$ ipython --no-banner

In [1]: import numpy as np

In [2]: np.set_printoptions(precision=2, suppress=True, linewidth=120)

In [3]: def rnd(a):
   ...:     return np.round(a, 2) + 0
   ...: 

In [4]: J = np.array([[0, 1, 3, -2, -1],
   ...:     [-2, 1, 0, 2, 3],
   ...:     [3, 3, 0, 3, 1],
   ...:     [6, -2, 3, -8, -10]])

In [5]: f, v = J[2], J[3]

In [6]: f @ f
Out[6]: np.int64(28)

In [7]: pr = (f @ v) / (f @ f) * f

In [8]: rnd((v - pr) @ f)
Out[8]: np.float64(0.0)

In [9]: np.linalg.matrix_rank(np.outer(f, v))
Out[9]: np.int64(1)

In [10]: rnd(pr)
Out[10]: array([-2.36, -2.36,  0.  , -2.36, -0.79])

In [11]: rnd(np.linalg.norm(f + v) ** 2 + np.linalg.norm(f - v) ** 2)
Out[11]: np.float64(482.0)

In [12]: rk = np.linalg.matrix_rank(J)

In [13]: rk
Out[13]: np.int64(3)

In [14]: ns = np.linalg.svd(J)[2][rk:].T

In [15]: [int(np.linalg.matrix_rank(J[:i])) for i in range(1, len(J) + 1)]
Out[15]: [1, 2, 3, 3]

In [16]: np.allclose(J @ ns, 0)
Out[16]: True

In [17]: Uu, sigma, Vt = np.linalg.svd(J)

In [18]: np.argmax(sigma[:-1] / (sigma[1:] + 1e-6)) + 1
Out[18]: np.int64(3)

In [19]: other = Uu[:, :3] @ np.diag(sigma[:3]) @ Vt[:3]

In [20]: rnd(other)
Out[20]: 
array([[  0.,   1.,   3.,  -2.,  -1.],
       [ -2.,   1.,   0.,   2.,   3.],
       [  3.,   3.,   0.,   3.,   1.],
       [  6.,  -2.,   3.,  -8., -10.]])

In [21]: rnd(np.abs(J - other).max())
Out[21]: np.float64(0.0)

In [22]: rnd(np.linalg.norm(J - other) / np.linalg.norm(J))
Out[22]: np.float64(0.0)

In [23]: J.shape
Out[23]: (4, 5)

In [24]: np.unravel_index(np.abs(J).argmax(), J.shape)
Out[24]: (np.int64(3), np.int64(4))

In [25]: J.sum(axis=0)
Out[25]: array([ 7,  3,  6, -5, -7])

In [26]: J - J[0]
Out[26]: 
array([[ 0,  0,  0,  0,  0],
       [-2,  0, -3,  4,  4],
       [ 3,  2, -3,  5,  2],
       [ 6, -3,  0, -6, -9]])

In [27]: feats = np.loadtxt("test1.csv", delimiter=",")

In [28]: rnd(feats)
Out[28]: 
array([[ 0.78,  0.47,  0.41],
       [ 0.47, -0.02, -0.88],
       [ 0.41, -0.88,  0.24]])

In [29]: rnd(np.linalg.norm(feats, axis=0))
Out[29]: array([1., 1., 1.])

In [30]: rnd(feats.T @ feats)
Out[30]: 
array([[1., 0., 0.],
       [0., 1., 0.],
       [0., 0., 1.]])

In [31]: rnd(feats[:, 1] @ feats[:, 0])
Out[31]: np.float64(0.0)

In [32]: rnd(feats @ feats.T)
Out[32]: 
array([[1., 0., 0.],
       [0., 1., 0.],
       [0., 0., 1.]])

In [33]: rnd(feats.sum(axis=1))
Out[33]: array([ 1.66, -0.42, -0.23])

In [34]: feats.shape
Out[34]: (3, 3)

In [35]: np.linalg.matrix_rank(feats)
Out[35]: np.int64(3)

In [36]: rnd(feats - feats[0])
Out[36]: 
array([[ 0.  ,  0.  ,  0.  ],
       [-0.3 , -0.49, -1.29],
       [-0.37, -1.35, -0.17]])

In [37]: rng = np.random.default_rng(36)

In [38]: idx = rng.permutation(3)

In [39]: idx
Out[39]: array([0, 1, 2])

In [40]: other = feats[idx][:, idx]

In [41]: rnd(np.sort(np.abs(np.linalg.eigvals(other))))
Out[41]: array([1., 1., 1.])

In [42]: rnd(np.linalg.det(2 * feats)), rnd(np.linalg.det(feats))
Out[42]: (np.float64(-8.0), np.float64(-1.0))

In [43]: rnd(np.linalg.det(feats.T))
Out[43]: np.float64(-1.0)

In [44]: np.einsum("ii->", feats)
Out[44]: np.float64(1.0)

In [45]: rnd(np.kron(np.eye(2, dtype=int), feats))
Out[45]: 
array([[ 0.78,  0.47,  0.41,  0.  ,  0.  ,  0.  ],
       [ 0.47, -0.02, -0.88,  0.  ,  0.  ,  0.  ],
       [ 0.41, -0.88,  0.24,  0.  ,  0.  ,  0.  ],
       [ 0.  ,  0.  ,  0.  ,  0.78,  0.47,  0.41],
       [ 0.  ,  0.  ,  0.  ,  0.47, -0.02, -0.88],
       [ 0.  ,  0.  ,  0.  ,  0.41, -0.88,  0.24]])

In [46]: np.einsum("ij,ji->", feats, feats)
Out[46]: np.float64(3.0)

In [47]: rnd(np.poly(feats))
Out[47]: array([ 1., -1., -1.,  1.])

In [48]: rnd(np.linalg.det(feats[::-1]))
Out[48]: np.float64(1.0)

In [49]: m1 = np.array([[1.0, -3.0, 0.0, -2.0, 2.0, -1.0, -1.0],
    ...:     [2.0, 1.0, 0.0, 2.0, 0.0, 0.0, -1.0],
    ...:     [1.0, 2.0, -3.0, -2.0, 2.0, -1.0, 0.0],
    ...:     [-1.0, -3.0, -3.0, 0.0, -2.0, 0.0, 1.0],
    ...:     [0.0, 0.0, 0.0, 0.0, 2.0, 1.0, 1.0],
    ...:     [0.0, 0.0, 0.0, 0.0, 3.0, 3.0, 1.0],
    ...:     [0.0, 0.0, 0.0, 0.0, 3.0, 2.0, 2.0]])

In [50]: m1
Out[50]: 
array([[ 1., -3.,  0., -2.,  2., -1., -1.],
       [ 2.,  1.,  0.,  2.,  0.,  0., -1.],
       [ 1.,  2., -3., -2.,  2., -1.,  0.],
       [-1., -3., -3.,  0., -2.,  0.,  1.],
       [ 0.,  0.,  0.,  0.,  2.,  1.,  1.],
       [ 0.,  0.,  0.,  0.,  3.,  3.,  1.],
       [ 0.,  0.,  0.,  0.,  3.,  2.,  2.]])

In [51]: x0 = np.array([4, 5, 3, 2, 2, 2, 2])

In [52]: h1 = np.maximum(m1 @ x0, 0)

In [53]: np.maximum(m1 @ x0, 0) - np.maximum(-m1 @ x0, 0)
Out[53]: array([-15.,  15.,   3., -30.,   8.,  14.,  14.])

In [54]: m1.T @ h1
Out[54]: array([ 33.,  21.,  -9.,  24., 106.,  75.,  35.])

In [55]: np.flatnonzero(h1 > 1e-9)
Out[55]: array([1, 2, 4, 5, 6])

In [56]: m1 * (h1 > 1e-9)[:, None]
Out[56]: 
array([[ 0., -0.,  0., -0.,  0., -0., -0.],
       [ 2.,  1.,  0.,  2.,  0.,  0., -1.],
       [ 1.,  2., -3., -2.,  2., -1.,  0.],
       [-0., -0., -0.,  0., -0.,  0.,  0.],
       [ 0.,  0.,  0.,  0.,  2.,  1.,  1.],
       [ 0.,  0.,  0.,  0.,  3.,  3.,  1.],
       [ 0.,  0.,  0.,  0.,  3.,  2.,  2.]])

In [57]: h1
Out[57]: array([ 0., 15.,  3.,  0.,  8., 14., 14.])

In [58]: blk = np.stack([m1, 2 * m1, m1[::-1]])

In [59]: np.linalg.matrix_rank(blk.reshape(3, -1))
Out[59]: np.int64(2)

In [60]: rnd(np.linalg.det(blk))
Out[60]: array([  -312., -39936.,    312.])

In [61]: blk.sum(axis=0)
Out[61]: 
array([[  3.,  -9.,   0.,  -6.,   9.,  -1.,  -1.],
       [  6.,   3.,   0.,   6.,   3.,   3.,  -2.],
       [  3.,   6.,  -9.,  -6.,   8.,  -2.,   1.],
       [ -4., -12., -12.,   0.,  -8.,   0.,   4.],
       [  1.,   2.,  -3.,  -2.,   8.,   2.,   3.],
       [  2.,   1.,   0.,   2.,   9.,   9.,   2.],
       [  1.,  -3.,   0.,  -2.,  11.,   5.,   5.]])

In [62]: np.einsum("bij,cij->bc", blk, blk)
Out[62]: 
array([[119., 238.,  32.],
       [238., 476.,  64.],
       [ 32.,  64., 119.]])

In [63]: blk.shape
Out[63]: (3, 7, 7)

In [64]: rnd(np.linalg.norm(blk, axis=(1, 2)))
Out[64]: array([10.91, 21.82, 10.91])

In [65]: (blk @ m1.T).shape
Out[65]: (3, 7, 7)
